$ python -q
>>> import numpy as np
>>> np.set_printoptions(suppress=True, linewidth=100)
>>> mat = np.loadtxt("data.csv", delimiter=",")
>>> print(mat)
[[ -1.   0.   0.]
 [ -1.  -1.   0.]
 [ -2.   0.   2.]
 [ -1.   1.   0.]
 [ -1.   0.   0.]
 [ -2.   0.   0.]
 [ -3.   2.   0.]
 [ -5.   1.   2.]
 [ -3.   0.   4.]
 [ -1.  -1.   6.]
 [ -2.  -1.   8.]
 [ -1.   0.   6.]
 [ -2.  -2.   4.]
 [ -1.  -4.   2.]
 [ -2.  -2.   0.]
 [ -3.  -4.   1.]
 [ -2.  -2.   1.]
 [ -1.  -1.   1.]
 [ -3.  -2.  -1.]
 [ -2.  -4.  -3.]
 [ -1.  -3.  -2.]
 [  0.  -5.  -1.]
 [ -2.  -4.  -1.]
 [ -4.  -6.   0.]
 [ -4.  -8.   2.]
 [ -3.  -6.   1.]
 [ -1.  -7.  -1.]
 [ -3.  -9.  -3.]
 [ -1. -10.  -3.]
 [ -2. -12.  -3.]]
>>> cov = np.cov(mat, rowvar=False)
>>> print(np.round(np.corrcoef(mat.T), 4))
[[ 1.      0.068  -0.0552]
 [ 0.068   1.      0.4923]
 [-0.0552  0.4923  1.    ]]
>>> print(round(np.corrcoef(mat[:, 0], mat[:, 1])[0, 1], 4))
0.068
>>> print(np.round(np.polyfit(mat[:, 0], mat[:, 1], 1), 4))
[ 0.2105 -2.5789]
>>> print(np.median(mat, axis=0))
[-2. -2.  0.]
>>> Xs = (mat - mat.mean(axis=0)) / mat.std(axis=0)
>>> print(np.round(Xs.std(axis=0), 4))
[1. 1. 1.]
>>> print(np.argwhere(np.abs(Xs) > 2))
[[ 7  0]
 [10  2]
 [28  1]
 [29  1]]
>>> c = np.linalg.lstsq(np.delete(Xs, 2, axis=1), Xs[:, 2])[0]
>>> print(np.abs(c).argmax())
1
>>> print(round(1 - np.var(Xs[:, 2] - np.delete(Xs, 2, axis=1) @ c), 4))
0.2503
>>> D = np.linalg.norm(mat[:, None] - mat[None], axis=-1)
>>> print(np.linalg.matrix_rank(D ** 2))
5
>>> print(np.unravel_index(D.round(6).argmax(), D.shape))
(np.int64(10), np.int64(29))
>>> print((D + 1e9 * np.eye(30)).round(6).argmin(axis=1))
[ 4  0 17  0  0  0  3  6  2 11  9  9  8 15 16 25 14  1 14 20 19 22 20 25 25 23 21 28 27 28]
>>> print(np.flatnonzero(D[0] < D.mean() / 2))
[ 0  1  2  3  4  5 14 16 17]
>>> print(D.mean(axis=1).argmax())
29
>>> print(D[:5, :5].round(4))
[[0.     1.     2.2361 1.     0.    ]
 [1.     0.     2.4495 2.     1.    ]
 [2.2361 2.4495 0.     2.4495 2.2361]
 [1.     2.     2.4495 0.     1.    ]
 [0.     1.     2.2361 1.     0.    ]]
>>> Xs = mat - mat.mean(axis=0)
>>> V = np.linalg.svd(Xs)[2][:2]
>>> M2 = Xs - Xs @ V.T @ V
>>> print(np.round(np.diag(V.T @ V), 4))
[0.0077 0.9971 0.9952]
>>> f = np.array([-3, -7, -4, 1, -4, 5, 4])
>>> M = np.array([np.roll(f, i) for i in range(7)])
>>> print(M)
[[-3 -7 -4  1 -4  5  4]
 [ 4 -3 -7 -4  1 -4  5]
 [ 5  4 -3 -7 -4  1 -4]
 [-4  5  4 -3 -7 -4  1]
 [ 1 -4  5  4 -3 -7 -4]
 [-4  1 -4  5  4 -3 -7]
 [-7 -4  1 -4  5  4 -3]]
>>> print(np.round(np.fft.fft(M[0]), 4))
[-8.     +0.j     -2.3901+15.2051j -5.1039+10.7284j  0.994  -7.1384j  0.994  +7.1384j
 -5.1039-10.7284j -2.3901-15.2051j]
>>> M2 = M[0, 0] * M[1:] - np.outer(M[1:, 0], M[0])
>>> print(M2)
[[  0  37  37   8  13  -8 -31]
 [  0  23  29  16  32 -28  -8]
 [  0 -43 -28  13   5  32  13]
 [  0  19 -11 -13  13  16   8]
 [  0 -31  -4 -11 -28  29  37]
 [  0 -37 -31  19 -43  23  37]]
>>> print(np.linalg.matrix_rank(M2), np.linalg.matrix_rank(M))
6 7
>>> print(np.flatnonzero(~M2.round(6).any(axis=1)))
[]
>>> arr = np.load("run10.npy")
>>> print(arr)
[[-3 -1  0  0]
 [ 1  4  0  0]
 [ 0  0 -3 -1]
 [ 0  0  1  4]]
>>> # 2 blocks once reordered
>>> rng = np.random.default_rng(80)
>>> labels = rng.permutation(4)
>>> M2 = arr[:, labels] * rng.choice([-1, 1], 4)
>>> print(M2)
[[ 3  0  1  0]
 [-1  0 -4  0]
 [ 0 -1  0  3]
 [ 0  4  0 -1]]
>>> left, _, Vh = np.linalg.svd(arr.T @ M2)
>>> print(np.round(left @ Vh, 4) + 0)
[[-1.  0.  0.  0.]
 [ 0.  0. -1.  0.]
 [ 0.  0.  0. -1.]
 [ 0.  1.  0.  0.]]
>>> print(np.round(np.linalg.lstsq(arr, M2)[0], 4) + 0)
[[-1.  0.  0.  0.]
 [ 0.  0. -1.  0.]
 [ 0.  0.  0. -1.]
 [ 0.  1.  0.  0.]]
>>> F = np.array([[0, 0, 0, 2, 0, 0, 0, 0],
...     [0, 0, 0, 0, 0, 0, 0, 0],
...     [0, 0, 0, 0, 0, 0, 0, 0],
...     [-2, 0, 0, 0, 0, 0, 0, 0],
...     [0, -1, 0, 0, 0, 0, 0, 0],
...     [0, 0, 0, 0, 0, -2, 0, 0],
...     [0, 0, 2, 0, 0, 0, 0, 0],
...     [0, 0, 0, 0, 0, 0, 0, 0]])
>>> print(F)
[[ 0  0  0  2  0  0  0  0]
 [ 0  0  0  0  0  0  0  0]
 [ 0  0  0  0  0  0  0  0]
 [-2  0  0  0  0  0  0  0]
 [ 0 -1  0  0  0  0  0  0]
 [ 0  0  0  0  0 -2  0  0]
 [ 0  0  2  0  0  0  0  0]
 [ 0  0  0  0  0  0  0  0]]
>>> M2 = F + rng.integers(-2, 3, (8, 5)) @ rng.integers(-2, 3, (5, 8))
>>> print(M2)
[[  0   0  -1   2   5   0  -5   3]
 [  2   8   7  -2  -1  -8  -3   3]
 [  2 -12  -8  -3   4   9   1  -2]
 [ -3  -8  -2   1  -3   6   5  -4]
 [ -1   7   7   3  -6  -6   2   1]
 [  3   0   1  -5   0  -4   0  -1]
 [ -5  10   4   5  -3  -5   1  -1]
 [  2  -8  -3   0   1   6   1   1]]
>>> print(M2 - F)
[[  0   0  -1   0   5   0  -5   3]
 [  2   8   7  -2  -1  -8  -3   3]
 [  2 -12  -8  -3   4   9   1  -2]
 [ -1  -8  -2   1  -3   6   5  -4]
 [ -1   8   7   3  -6  -6   2   1]
 [  3   0   1  -5   0  -2   0  -1]
 [ -5  10   2   5  -3  -5   1  -1]
 [  2  -8  -3   0   1   6   1   1]]
>>> A = np.load("arr.npy")
>>> print(A)
[[-1  6  3]
 [-2  0  0]
 [-2 -6 -3]
 [ 2  4  2]
 [-3 -2 -1]
 [ 0  2  1]]
>>> # rows and columns are dependent
>>> left, sigma, Vh = np.linalg.svd(A)
>>> print(np.argmax(sigma[:-1] / (sigma[1:] + 1e-6)) + 1)
2
>>> M2 = left[:, :2] @ np.diag(sigma[:2]) @ Vh[:2]
>>> print(np.linalg.matrix_rank(M2))
2
>>> print(np.round(np.linalg.norm(A - M2) / np.linalg.norm(A), 4))
0.0
>>> print(np.round(np.linalg.norm(A - M2, 2), 4), round(sigma[2], 4))
0.0 0.0
>>> E = np.loadtxt("block8.csv", delimiter=",")
>>> print(E)
[[-2.0016  2.0676 -1.9128  2.0569 -4.0383 -4.1172 -3.931  -1.8408]
 [-1.0338  0.9773 -1.1715  1.0373 -1.95   -2.0015 -1.997  -1.111 ]
 [ 0.0241  0.213   0.2378 -0.1411  0.0978 -0.0516 -0.1874  0.0391]
 [-3.0298  2.981  -2.9159  2.9049 -6.1912 -6.0678 -5.8635 -2.9886]
 [ 0.0603  0.0004  0.0924  0.1835 -0.154  -0.0145 -0.0162  0.0915]
 [-0.062  -0.1147 -0.0466 -0.0913 -0.0909 -0.0822  0.0083 -0.087 ]]
>>> M2 = E + rng.integers(-2, 3, (6, 1)) @ rng.integers(-2, 3, (1, 8))
>>> print(M2.round(4))
[[ 1.9984  2.0676 -3.9128  6.0569 -4.0383 -4.1172  0.069  -3.8408]
 [ 0.9662  0.9773 -2.1715  3.0373 -1.95   -2.0015  0.003  -2.111 ]
 [ 2.0241  0.213  -0.7622  1.8589  0.0978 -0.0516  1.8126 -0.9609]
 [ 0.9702  2.981  -4.9159  6.9049 -6.1912 -6.0678 -1.8635 -4.9886]
 [ 4.0603  0.0004 -1.9076  4.1835 -0.154  -0.0145  3.9838 -1.9085]
 [-0.062  -0.1147 -0.0466 -0.0913 -0.0909 -0.0822  0.0083 -0.087 ]]
>>> print(np.round(np.linalg.svd(M2 - E, compute_uv=False), 4) + 0)
[14.  0.  0.  0.  0.  0.]
>>> print(round(np.linalg.norm(E, 2) / np.linalg.norm(E), 4))
0.9992
>>> J = np.load("case16.npy")
>>> print(J)
[[ 29   1  10 -12 -12 -11]
 [  1  20   3   4   3  -5]
 [ 10   3  16  -2  -7  -4]
 [-12   4  -2  22   4  -3]
 [-12   3  -7   4  19  13]
 [-11  -5  -4  -3  13  38]]
>>> print(np.round(np.sort(np.abs(np.linalg.eigvals(J))), 4))
[ 6.5909  7.9862 14.538  21.0174 35.0144 58.8531]
>>> print(np.trace(J))
144
>>> print(np.allclose(J @ J.T, J.T @ J))
True
>>> print((J + J.T) / 2)
[[ 29.   1.  10. -12. -12. -11.]
 [  1.  20.   3.   4.   3.  -5.]
 [ 10.   3.  16.  -2.  -7.  -4.]
 [-12.   4.  -2.  22.   4.  -3.]
 [-12.   3.  -7.   4.  19.  13.]
 [-11.  -5.  -4.  -3.  13.  38.]]
>>> Q, Rm = np.linalg.qr(J)
>>> print(np.trace(Q @ Q.T))
6.0
>>> print(np.allclose(Rm.T @ Rm, J.T @ J))
True
>>> labels = rng.permutation(6)
>>> print(labels)
[3 1 4 0 5 2]
>>> M2 = J[labels][:, labels]
>>> print(np.round(np.sort(np.abs(np.linalg.eigvals(M2))), 4))
[ 6.5909  7.9862 14.538  21.0174 35.0144 58.8531]
>>> print(np.trace(M2))
144
>>> print(M2)
[[ 22   4   4 -12  -3  -2]
 [  4  20   3   1  -5   3]
 [  4   3  19 -12  13  -7]
 [-12   1 -12  29 -11  10]
 [ -3  -5  13 -11  38  -4]
 [ -2   3  -7  10  -4  16]]
>>> m1 = np.array([[0, 1, 1, 3], [2, 2, 3, 2], [3, 3, 3, 2], [2, 0, 1, 1]])
>>> m1[0] = m1[2]
>>> print(m1)
[[3 3 3 2]
 [2 2 3 2]
 [3 3 3 2]
 [2 0 1 1]]
>>> print(np.round(np.linalg.norm(m1, 2) / np.linalg.norm(m1), 4))
0.9852
>>> print(np.argsort(-np.linalg.norm(m1, axis=0).round(6), kind="stable")[:3])
[2 0 1]
>>> print([round(float(x), 4) for x in np.linalg.svd(m1, compute_uv=False)[:3]])
[9.2944, 1.4081, 0.7941]
>>> M2 = np.array([[-2, 3], [-3, -1]])
>>> basis = np.kron(M2, m1)
>>> print(basis.shape)
(8, 8)
>>> print(np.linalg.matrix_rank(basis))
6
>>> vec = np.array([-2, -3, -1, -2])
>>> print(np.linalg.norm(m1 @ vec) <= np.linalg.norm(m1, 2) * np.linalg.norm(vec) + 1e-9)
True
>>> print(m1 @ np.eye(4)[2])
[3. 3. 3. 1.]
>>> print(np.sign((m1 @ vec).round(6)))
[-1 -1 -1 -1]
>>> print((m1 @ vec).argmax())
3
>>> print(m1 @ vec)
[-22 -17 -22  -7]
>>> print(np.einsum("ij,j->i", m1, vec))
[-22 -17 -22  -7]
>>> print(m1 * vec)
[[-6 -9 -3 -4]
 [-4 -6 -3 -4]
 [-6 -9 -3 -4]
 [-4  0 -1 -2]]
>>> vec = np.array([-3, -2, 3, -3])
>>> a = np.maximum(m1 @ vec, 0)
>>> print(np.maximum(m1 @ vec, 0) - np.maximum(-m1 @ vec, 0))
[-12  -7 -12  -6]
